>>> import numpy as np
>>> np.set_printoptions(suppress=True, linewidth=160)
>>> def tidy(a):
...     return np.round(a, 1) + 0
... 
>>> M2 = np.array([[0, 2, 2, 3], [3, 3, 1, 1], [2, 1, 0, 0], [1, 2, 1, 1]])
>>> A = M2 - M2.T
>>> A
array([[ 0, -1,  0,  2],
       [ 1,  0,  0, -1],
       [ 0,  0,  0, -1],
       [-2,  1,  1,  0]])
>>> # skew-symmetric
>>> M2 = np.array([[0, 1], [0, 1], [1, -3], [-2, 3]])
>>> A @ M2
array([[-4,  5],
       [ 2, -2],
       [ 2, -3],
       [ 1, -4]])
>>> np.linalg.matrix_rank(A @ M2)
np.int64(2)
>>> np.einsum("ij->j", A)
array([-1,  0,  1,  0])
>>> np.einsum("ik,kj->ij", A, M2)
array([[-4,  5],
       [ 2, -2],
       [ 2, -3],
       [ 1, -4]])
>>> np.vstack([A, M2.T]).shape
(6, 4)
>>> np.einsum("ij,ij->i", A, A)
array([5, 2, 1, 6])
>>> M2 = np.array([[-1, 3, -3], [0, 2, 3]])
>>> Z = np.kron(M2, A)
>>> np.linalg.matrix_rank(Z)
np.int64(8)
>>> Z
array([[ 0,  1,  0, -2,  0, -3,  0,  6,  0,  3,  0, -6],
       [-1,  0,  0,  1,  3,  0,  0, -3, -3,  0,  0,  3],
       [ 0,  0,  0,  1,  0,  0,  0, -3,  0,  0,  0,  3],
       [ 2, -1, -1,  0, -6,  3,  3,  0,  6, -3, -3,  0],
       [ 0,  0,  0,  0,  0, -2,  0,  4,  0, -3,  0,  6],
       [ 0,  0,  0,  0,  2,  0,  0, -2,  3,  0,  0, -3],
       [ 0,  0,  0,  0,  0,  0,  0, -2,  0,  0,  0, -3],
       [ 0,  0,  0,  0, -4,  2,  2,  0, -6,  3,  3,  0]])
>>> F = np.loadtxt("run13.csv", delimiter=",")
>>> tidy(F)
array([[ 0.2,  0.2, -0.1,  0.1,  0.1, -0.1,  0.2,  0.2,  0.2],
       [ 0.2,  0.1, -0.1,  0.1,  0.1, -0.1,  0.2,  0.1,  0.2],
       [-0.1, -0.1,  0. ,  0. ,  0. ,  0. , -0.1, -0.1, -0.1],
       [ 0.1,  0.1,  0. ,  0.1,  0. , -0.1,  0.1,  0.1,  0.1],
       [ 0.1,  0.1,  0. ,  0. ,  0. ,  0. ,  0.1,  0.1,  0.1],
       [-0.1, -0.1,  0. , -0.1,  0. ,  0.1, -0.1, -0.1, -0.1],
       [ 0.2,  0.2, -0.1,  0.1,  0.1, -0.1,  0.2,  0.2,  0.2],
       [ 0.2,  0.1, -0.1,  0.1,  0.1, -0.1,  0.2,  0.1,  0.2],
       [ 0.2,  0.2, -0.1,  0.1,  0.1, -0.1,  0.2,  0.2,  0.2]])
>>> # projection: eigenvalues are 0 or 1
>>> tidy(np.sort(np.abs(np.linalg.eigvals(F))))
array([0., 0., 0., 0., 0., 0., 0., 0., 1.])
>>> tidy(np.linalg.matrix_power(F, 4))
array([[ 0.2,  0.2, -0.1,  0.1,  0.1, -0.1,  0.2,  0.2,  0.2],
       [ 0.2,  0.1, -0.1,  0.1,  0.1, -0.1,  0.2,  0.1,  0.2],
       [-0.1, -0.1,  0. ,  0. ,  0. ,  0. , -0.1, -0.1, -0.1],
       [ 0.1,  0.1,  0. ,  0.1,  0. , -0.1,  0.1,  0.1,  0.1],
       [ 0.1,  0.1,  0. ,  0. ,  0. ,  0. ,  0.1,  0.1,  0.1],
       [-0.1, -0.1,  0. , -0.1,  0. ,  0.1, -0.1, -0.1, -0.1],
       [ 0.2,  0.2, -0.1,  0.1,  0.1, -0.1,  0.2,  0.2,  0.2],
       [ 0.2,  0.1, -0.1,  0.1,  0.1, -0.1,  0.2,  0.1,  0.2],
       [ 0.2,  0.2, -0.1,  0.1,  0.1, -0.1,  0.2,  0.2,  0.2]])
>>> tidy(F @ F)
array([[ 0.2,  0.2, -0.1,  0.1,  0.1, -0.1,  0.2,  0.2,  0.2],
       [ 0.2,  0.1, -0.1,  0.1,  0.1, -0.1,  0.2,  0.1,  0.2],
       [-0.1, -0.1,  0. ,  0. ,  0. ,  0. , -0.1, -0.1, -0.1],
       [ 0.1,  0.1,  0. ,  0.1,  0. , -0.1,  0.1,  0.1,  0.1],
       [ 0.1,  0.1,  0. ,  0. ,  0. ,  0. ,  0.1,  0.1,  0.1],
       [-0.1, -0.1,  0. , -0.1,  0. ,  0.1, -0.1, -0.1, -0.1],
       [ 0.2,  0.2, -0.1,  0.1,  0.1, -0.1,  0.2,  0.2,  0.2],
       [ 0.2,  0.1, -0.1,  0.1,  0.1, -0.1,  0.2,  0.1,  0.2],
       [ 0.2,  0.2, -0.1,  0.1,  0.1, -0.1,  0.2,  0.2,  0.2]])
>>> tidy(np.abs(np.linalg.eigvals(F)).max())
np.float64(1.0)
>>> np.allclose(F, F.T)
True
>>> U, sig, Vt = np.linalg.svd(F)
>>> vecs = Vt[:(sig > 1e-8).sum()]
>>> rng = np.random.default_rng(33)
>>> vec = F[0] + 4 * F[5] + rng.integers(2) * np.eye(9)[2]
>>> tidy(vec)
array([-0.2, -0.2,  1.1, -0.1, -0.1,  0.1, -0.2, -0.2, -0.2])
>>> tidy(vecs.T @ vecs)
array([[ 0.2,  0.2, -0.1,  0.1,  0.1, -0.1,  0.2,  0.2,  0.2],
       [ 0.2,  0.1, -0.1,  0.1,  0.1, -0.1,  0.2,  0.1,  0.2],
       [-0.1, -0.1,  0. ,  0. ,  0. ,  0. , -0.1, -0.1, -0.1],
       [ 0.1,  0.1,  0. ,  0.1,  0. , -0.1,  0.1,  0.1,  0.1],
       [ 0.1,  0.1,  0. ,  0. ,  0. ,  0. ,  0.1,  0.1,  0.1],
       [-0.1, -0.1,  0. , -0.1,  0. ,  0.1, -0.1, -0.1, -0.1],
       [ 0.2,  0.2, -0.1,  0.1,  0.1, -0.1,  0.2,  0.2,  0.2],
       [ 0.2,  0.1, -0.1,  0.1,  0.1, -0.1,  0.2,  0.1,  0.2],
       [ 0.2,  0.2, -0.1,  0.1,  0.1, -0.1,  0.2,  0.2,  0.2]])
>>> np.allclose(vecs.T @ vecs @ vec, vec)
False
>>> np.linalg.matrix_rank(np.vstack([F, vec]))
np.int64(2)
>>> tidy(np.linalg.norm(F, "nuc"))
np.float64(1.0)
>>> tidy(np.linalg.norm(F, axis=1))
array([0.4, 0.3, 0.1, 0.2, 0.1, 0.2, 0.4, 0.3, 0.4])
>>> tidy(np.linalg.norm(F) ** 2 / np.linalg.norm(F, 2) ** 2)
np.float64(1.0)
>>> tidy(np.linalg.norm(F, axis=0))
array([0.4, 0.3, 0.1, 0.2, 0.1, 0.2, 0.4, 0.3, 0.4])
>>> M2 = F / np.sqrt((F ** 2).mean(axis=1, keepdims=True))
>>> tidy(F - F.mean(axis=1, keepdims=True))
array([[ 0.1,  0.1, -0.2,  0. ,  0. , -0.2,  0.1,  0.1,  0.1],
       [ 0.1,  0. , -0.1,  0. ,  0. , -0.2,  0.1,  0. ,  0.1],
       [ 0. ,  0. ,  0.1,  0. ,  0. ,  0.1,  0. ,  0. ,  0. ],
       [ 0.1,  0. , -0.1,  0. ,  0. , -0.1,  0.1,  0. ,  0.1],
       [ 0. ,  0. , -0.1,  0. ,  0. , -0.1,  0. ,  0. ,  0. ],
       [-0.1,  0. ,  0.1,  0. ,  0. ,  0.1, -0.1,  0. , -0.1],
       [ 0.1,  0.1, -0.2,  0. ,  0. , -0.2,  0.1,  0.1,  0.1],
       [ 0.1,  0. , -0.1,  0. ,  0. , -0.2,  0.1,  0. ,  0.1],
       [ 0.1,  0.1, -0.2,  0. ,  0. , -0.2,  0.1,  0.1,  0.1]])
>>> np.linalg.matrix_rank(F - F.mean(axis=1, keepdims=True))
np.int64(1)
>>> tidy(M2[7])
array([ 1.3,  1. , -0.4,  0.7,  0.4, -0.7,  1.3,  1. ,  1.3])
>>> U, sig, Vt = np.linalg.svd(F)
>>> tidy(sig)
array([1., 0., 0., 0., 0., 0., 0., 0., 0.])
>>> M2 = U[:, :1] @ np.diag(sig[:1]) @ Vt[:1]
>>> tidy(np.linalg.norm(F - M2) / np.linalg.norm(F))
np.float64(0.0)
>>> X = np.load("sample19.npy")
>>> X
array([[6., 2., 2., 0., 0., 0.],
       [2., 9., 4., 0., 0., 0.],
       [2., 4., 9., 0., 0., 0.],
       [0., 0., 0., 5., 0., 0.],
       [0., 0., 0., 0., 5., 0.],
       [0., 0., 0., 0., 0., 5.]])
>>> w, vecs = np.linalg.eigh(X)
>>> tidy(np.linalg.eigvalsh(X + 3 * np.eye(6)))
array([ 8.,  8.,  8.,  8.,  8., 17.])
>>> (w > 1e-8).sum(), (w < -1e-8).sum()
(np.int64(6), np.int64(0))
>>> tidy(np.linalg.svd(X, compute_uv=False))
array([14.,  5.,  5.,  5.,  5.,  5.])
>>> np.abs(vecs[:, -1]).round(6).argmax()
np.int64(1)
>>> u = np.array([8, 3, 1, 9, 0, 1])
>>> M2 = X + np.outer(u, np.eye(6)[4])
>>> np.linalg.matrix_rank(np.linalg.inv(M2) - np.linalg.inv(X), tol=1e-8)
np.int64(1)
>>> np.linalg.matrix_rank(M2 - X)
np.int64(1)
>>> tidy(np.linalg.det(M2) / np.linalg.det(X)), tidy(1 + np.linalg.solve(X, u)[4])
(np.float64(1.0), np.float64(1.0))
>>> z = rng.permutation(6)
>>> z
array([4, 1, 0, 5, 3, 2])
>>> M2 = X[z][:, z]
>>> np.diag(M2)
array([5., 9., 6., 5., 5., 9.])
>>> M2
array([[5., 0., 0., 0., 0., 0.],
       [0., 9., 2., 0., 0., 4.],
       [0., 2., 6., 0., 0., 2.],
       [0., 0., 0., 5., 0., 0.],
       [0., 0., 0., 0., 5., 0.],
       [0., 4., 2., 0., 0., 9.]])
>>> tidy(np.sort(np.abs(np.linalg.eigvals(M2))))
array([ 5.,  5.,  5.,  5.,  5., 14.])
>>> Q, r_ = np.linalg.qr(X)
>>> tidy(Q.T @ Q)
array([[1., 0., 0., 0., 0., 0.],
       [0., 1., 0., 0., 0., 0.],
       [0., 0., 1., 0., 0., 0.],
       [0., 0., 0., 1., 0., 0.],
       [0., 0., 0., 0., 1., 0.],
       [0., 0., 0., 0., 0., 1.]])
>>> tidy(np.linalg.norm(X, "nuc"))
np.float64(39.0)
>>> X[0] @ X[3]
np.float64(0.0)
>>> tidy(np.linalg.norm(X, axis=0))
array([ 6.6, 10. , 10. ,  5. ,  5. ,  5. ])
>>> tidy(np.linalg.norm(X, axis=1))
array([ 6.6, 10. , 10. ,  5. ,  5. ,  5. ])
